% ipython --no-banner

In [1]: import numpy as np

In [2]: np.set_printoptions(precision=1, suppress=True, linewidth=160)

In [3]: m1 = np.array([[-3, 1, -3, 1, -2],
   ...:     [-1, -2, 1, 3, 2],
   ...:     [-2, 1, -2, -2, -2],
   ...:     [2, -3, 0, -3, 0],
   ...:     [1, 1, -3, 3, 2]])

In [4]: print(m1)
[[-3  1 -3  1 -2]
 [-1 -2  1  3  2]
 [-2  1 -2 -2 -2]
 [ 2 -3  0 -3  0]
 [ 1  1 -3  3  2]]

In [5]: rng = np.random.default_rng(5013)

In [6]: z = rng.permutation(5)

In [7]: out = m1[:, z] * rng.choice([-1, 1], 5)

In [8]: print(out)
[[-1 -3  2  1  3]
 [ 2  1 -2  3  1]
 [-1 -2  2 -2  2]
 [ 3  0  0 -3 -2]
 [-1 -3 -2  3 -1]]

In [9]: U, _, vt = np.linalg.svd(m1.T @ out)

In [10]: print(np.round(U @ vt, 1) + 0)
[[ 0.  0.  0.  0. -1.]
 [-1.  0.  0.  0.  0.]
 [ 0.  1.  0.  0.  0.]
 [ 0.  0.  0.  1.  0.]
 [ 0.  0. -1.  0.  0.]]

In [11]: print(np.round(np.linalg.lstsq(m1, out)[0], 1) + 0)
[[ 0.  0.  0.  0. -1.]
 [-1.  0.  0.  0.  0.]
 [ 0.  1.  0.  0.  0.]
 [ 0.  0.  0.  1.  0.]
 [ 0.  0. -1.  0.  0.]]

In [12]: print(z)
[1 2 4 3 0]

In [13]: print(out @ out)
[[ -7 -13   2  -8  -7]
 [ 10  -4  -4   3  -4]
 [-13  -9   2   1   1]
 [-10  -3  10   6  17]
 [  7   7   2 -18 -15]]

In [14]: print(round(np.linalg.det(out), 1))
-288.0

In [15]: W = np.array([[3, -4], [4, 3], [2, -3], [5, 5], [0, 1]])

In [16]: b = np.array([6, 1])

In [17]: act = np.maximum(m1 @ W + b, 0)

In [18]: print((act > 0).astype(int))
[[0 1]
 [1 1]
 [0 1]
 [0 0]
 [1 1]]

In [19]: print((act > 0).mean(axis=0))
[0.4 0.8]

In [20]: print(act)
[[ 0 28]
 [12 13]
 [ 0  6]
 [ 0  0]
 [22 26]]

In [21]: print(np.linalg.matrix_rank(act))
2

In [22]: W2 = np.array([[-1, -2, -1], [-1, -1, 1]])

In [23]: print((act @ W2).round(6).argmax(axis=1))
[2 2 2 0 2]

In [24]: print(act @ W2)
[[-28 -28  28]
 [-25 -37   1]
 [ -6  -6   6]
 [  0   0   0]
 [-48 -70   4]]

In [25]: O, r_ = np.linalg.qr(m1)

In [26]: print(np.round(O @ r_, 1) + 0)
[[-3.  1. -3.  1. -2.]
 [-1. -2.  1.  3.  2.]
 [-2.  1. -2. -2. -2.]
 [ 2. -3.  0. -3.  0.]
 [ 1.  1. -3.  3.  2.]]

In [27]: print(np.abs(np.diag(r_)))
[4.4 3.6 4.  5.5 0.9]

In [28]: print(round(float(abs(r_[0, 0])), 1), round(np.linalg.norm(m1[:, 0]), 1))
4.4 4.4

In [29]: print(r_)
[[ 4.4 -1.8  2.1 -1.1  2.3]
 [ 0.   3.6 -1.7  0.8 -0.5]
 [ 0.   0.   4.  -0.3  0.1]
 [ 0.   0.   0.   5.5  3.1]
 [ 0.   0.   0.   0.  -0.9]]

In [30]: feats = np.array([[0.3, -0.2, -0.1, -0.3, -1.7, 0.7],
    ...:     [0.4, -0.5, -0.9, -1.8, 0.6, 0.7],
    ...:     [0.9, 0.4, 1.3, -1.6, -1.2, 1.0],
    ...:     [-0.2, -1.4, -0.5, -2.2, 0.6, -0.4],
    ...:     [-0.7, 0.2, 0.4, -0.9, -1.3, -1.4],
    ...:     [0.0, -1.0, 0.3, -0.8, -0.3, 0.4],
    ...:     [-1.1, 1.9, -0.3, 0.2, 1.1, -1.1],
    ...:     [0.3, 0.7, 0.9, 0.5, -0.5, 1.8],
    ...:     [-1.7, 1.5, -1.9, 0.1, 1.2, -1.2],
    ...:     [0.1, -3.1, 0.3, 0.1, -1.7, 0.2],
    ...:     [0.3, 0.6, -0.3, -1.3, -0.5, -1.9],
    ...:     [0.3, 0.7, 0.3, -0.3, -0.3, 0.0],
    ...:     [0.7, -1.0, -1.5, -0.1, -1.4, 0.5],
    ...:     [0.5, -1.7, 0.2, -1.5, 0.0, 0.9]])

In [31]: feats[11] *= 10

In [32]: print(feats)
[[ 0.3 -0.2 -0.1 -0.3 -1.7  0.7]
 [ 0.4 -0.5 -0.9 -1.8  0.6  0.7]
 [ 0.9  0.4  1.3 -1.6 -1.2  1. ]
 [-0.2 -1.4 -0.5 -2.2  0.6 -0.4]
 [-0.7  0.2  0.4 -0.9 -1.3 -1.4]
 [ 0.  -1.   0.3 -0.8 -0.3  0.4]
 [-1.1  1.9 -0.3  0.2  1.1 -1.1]
 [ 0.3  0.7  0.9  0.5 -0.5  1.8]
 [-1.7  1.5 -1.9  0.1  1.2 -1.2]
 [ 0.1 -3.1  0.3  0.1 -1.7  0.2]
 [ 0.3  0.6 -0.3 -1.3 -0.5 -1.9]
 [ 3.   7.   3.  -3.  -3.   0. ]
 [ 0.7 -1.  -1.5 -0.1 -1.4  0.5]
 [ 0.5 -1.7  0.2 -1.5  0.   0.9]]

In [33]: C2 = np.cov(feats, rowvar=False)

In [34]: print(np.round(np.median(feats, axis=0), 1) + 0)
[ 0.3  0.   0.  -0.8 -0.5  0.3]

In [35]: print(feats.std(axis=0))
[1.  2.3 1.2 1.  1.2 1. ]

In [36]: print(np.argwhere(np.triu(np.abs(np.corrcoef(feats.T)) > 0.8, 1)))
[]

In [37]: print(np.argsort(-feats.std(axis=0).round(6), kind="stable"))
[1 4 2 0 5 3]
